$ python3 -q
>>> import numpy as np
>>> import numpy.linalg as la
>>> np.set_printoptions(precision=2, suppress=True, linewidth=100)
>>> def rnd(a):
...     return np.round(a, 2) + 0
... 
>>> Y = np.array([[-3, -2], [2, 3]])
>>> M = np.kron(np.eye(2, dtype=int), Y)
>>> print(M)
[[-3 -2  0  0]
 [ 2  3  0  0]
 [ 0  0 -3 -2]
 [ 0  0  2  3]]
>>> # 2 groups of indices that never mix
>>> print(la.norm(M, axis=1).argmax())
0
>>> print(rnd(la.norm(M, 2)))
5.0
>>> print(rnd(la.norm(M, axis=0)))
[3.61 3.61 3.61 3.61]
>>> O, evecs = la.qr(M[:, :3])[0], la.qr(M[:, 3:])[0]
>>> sig = la.svd(O.T @ evecs, compute_uv=False)
>>> print(rnd(np.degrees(np.arccos(sig.clip(0, 1)))))
[22.62]
>>> print(rnd(sig))
[0.92]
>>> print((sig > 0.9).sum())
1
>>> print(rnd(la.norm(O @ O.T - evecs @ evecs.T, 2)))
1.0
>>> data = np.array([[-1.2, 0.2, 2.0, -1.4, 0.5, 0.0, 0.9],
...     [-0.2, 0.8, -0.8, 2.3, -0.4, -0.1, -1.1],
...     [1.4, 0.6, 0.4, 0.4, -0.6, -1.0, 1.6],
...     [-1.0, 1.3, 1.5, 0.8, 0.5, -0.4, 0.1],
...     [-0.5, -0.1, 0.2, -0.2, 0.9, -0.4, 0.5],
...     [-0.3, -0.9, -0.5, 0.4, -0.2, -1.0, -1.2]])
>>> print(data)
[[-1.2  0.2  2.  -1.4  0.5  0.   0.9]
 [-0.2  0.8 -0.8  2.3 -0.4 -0.1 -1.1]
 [ 1.4  0.6  0.4  0.4 -0.6 -1.   1.6]
 [-1.   1.3  1.5  0.8  0.5 -0.4  0.1]
 [-0.5 -0.1  0.2 -0.2  0.9 -0.4  0.5]
 [-0.3 -0.9 -0.5  0.4 -0.2 -1.  -1.2]]
>>> Y = data / la.norm(data, axis=1, keepdims=True)
>>> cov = Y @ Y.T
>>> print((np.abs(cov) > 0.9).astype(int))
[[1 0 0 0 0 0]
 [0 1 0 0 0 0]
 [0 0 1 0 0 0]
 [0 0 0 1 0 0]
 [0 0 0 0 1 0]
 [0 0 0 0 0 1]]
>>> print(np.argwhere(np.triu(np.abs(cov) > 0.95, 1)))
[]
>>> print(rnd(cov[3]))
[ 0.52  0.23  0.09  1.    0.38 -0.23]
>>> Y = data / np.sqrt((data ** 2).mean(axis=1, keepdims=True))
>>> print(rnd(Y[4]))
[-1.06 -0.21  0.42 -0.42  1.91 -0.85  1.06]
>>> print(rnd(la.norm(Y, axis=1)))
[2.65 2.65 2.65 2.65 2.65 2.65]
>>> cov = data.T @ data
>>> print(np.trace(cov), (data ** 2).sum())
34.4 34.4
>>> print(la.matrix_rank(cov))
6
>>> print(np.allclose(cov, cov.T))
True
>>> print(rnd(la.svd(data, compute_uv=False) ** 2))
[15.9   8.16  7.18  2.24  0.85  0.07]
>>> rng = np.random.default_rng(31)
>>> Y = data + rng.integers(-2, 3, (6, 5)) @ rng.integers(-2, 3, (5, 7))
>>> print(rnd(Y))
[[-9.2  0.2  6.   4.6  8.5  2.  -1.1]
 [ 2.8 -3.2 -2.8  0.3 -3.4 -5.1 -4.1]
 [ 4.4 -6.4  2.4 -0.6 -1.6 -9.  -0.4]
 [-7.   9.3 -0.5  3.8  5.5  7.6  1.1]
 [ 0.5  3.9 -7.8 -5.2 -3.1  2.6  4.5]
 [ 3.7 -6.9 -2.5 -3.6 -4.2 -8.  -1.2]]
>>> print(np.abs(Y - data).sum(axis=1))
[30. 22. 24. 33. 29. 27.]
>>> print(la.matrix_rank(Y - data, tol=1e-8))
5
>>> mat = np.load("test6.npy")
>>> print(mat)
[[5. 1. 1. 1. 1. 1.]
 [1. 5. 1. 1. 1. 1.]
 [1. 1. 5. 1. 1. 1.]
 [1. 1. 1. 5. 1. 1.]
 [1. 1. 1. 1. 5. 1.]
 [1. 1. 1. 1. 1. 5.]]
>>> vec = np.ones(6)
>>> for _ in range(3):
...     vec = mat @ vec
...     vec /= la.norm(vec)
...     print(round(vec @ mat @ vec, 2))
... 
10.0
10.0
10.0
>>> print(rnd(vec))
[0.41 0.41 0.41 0.41 0.41 0.41]
>>> print(rnd(la.eigvalsh(mat)[-1]))
10.0
>>> def softmax(z):
...     e = np.exp(z - z.max(axis=-1, keepdims=True))
...     return e / e.sum(axis=-1, keepdims=True)
... 
>>> print(rnd(softmax(mat[4] + 2)))
[0.02 0.02 0.02 0.02 0.92 0.02]
>>> print(rnd(softmax(mat[4])))
[0.02 0.02 0.02 0.02 0.92 0.02]
>>> print(rnd(softmax(10 * mat[4])))
[0. 0. 0. 0. 1. 0.]
>>> scores = mat @ mat.T / np.sqrt(6)
>>> print(rnd(softmax(scores + np.triu(np.full(scores.shape, -np.inf), 1))))
[[1.   0.   0.   0.   0.   0.  ]
 [0.   1.   0.   0.   0.   0.  ]
 [0.   0.   1.   0.   0.   0.  ]
 [0.   0.   0.   1.   0.   0.  ]
 [0.   0.   0.   0.   0.99 0.  ]
 [0.   0.   0.   0.   0.   0.99]]
>>> print(softmax(scores).round(6).argmax(axis=1))
[0 1 2 3 4 5]
>>> print(rnd(softmax(scores)))
[[0.99 0.   0.   0.   0.   0.  ]
 [0.   0.99 0.   0.   0.   0.  ]
 [0.   0.   0.99 0.   0.   0.  ]
 [0.   0.   0.   0.99 0.   0.  ]
 [0.   0.   0.   0.   0.99 0.  ]
 [0.   0.   0.   0.   0.   0.99]]
>>> W0 = np.load("data.npy")
>>> print(W0)
[[2 0 3 2 4]
 [4 5 5 3 3]
 [3 5 0 3 0]]
>>> u, r1 = W0[1], W0[0]
>>> print(u @ r1)
41
>>> print(u @ u)
84
>>> pr = (u @ r1) / (u @ u) * u
>>> print(rnd(r1 - pr))
[ 0.05 -2.44  0.56  0.54  2.54]
>>> print(rnd(pr))
[1.95 2.44 2.44 1.46 1.46]
>>> print(rnd((r1 - pr) @ u))
0.0
>>> print(la.matrix_rank(np.outer(u, r1)))
1
>>> vec = np.array([1, 3, 3, 3, 0])
>>> h = np.maximum(W0 @ vec, 0)
>>> print(np.flatnonzero(h > 1e-9))
[0 1 2]
>>> print(h)
[17 43 27]
>>> print(W0.T @ h)
[287 350 266 244 197]
>>> cov = W0.T @ W0
>>> print(cov)
[[29 35 26 25 20]
 [35 50 25 30 15]
 [26 25 34 21 27]
 [25 30 21 22 17]
 [20 15 27 17 25]]
>>> print((W0 @ W0.T).shape)
(3, 3)
>>> print(np.trace(cov), (W0 ** 2).sum())
160 160
>>> print(rnd(la.eigvalsh(cov)[::-1]))
[131.15  25.82   3.03   0.     0.  ]
>>> print(np.allclose(cov, cov.T))
True
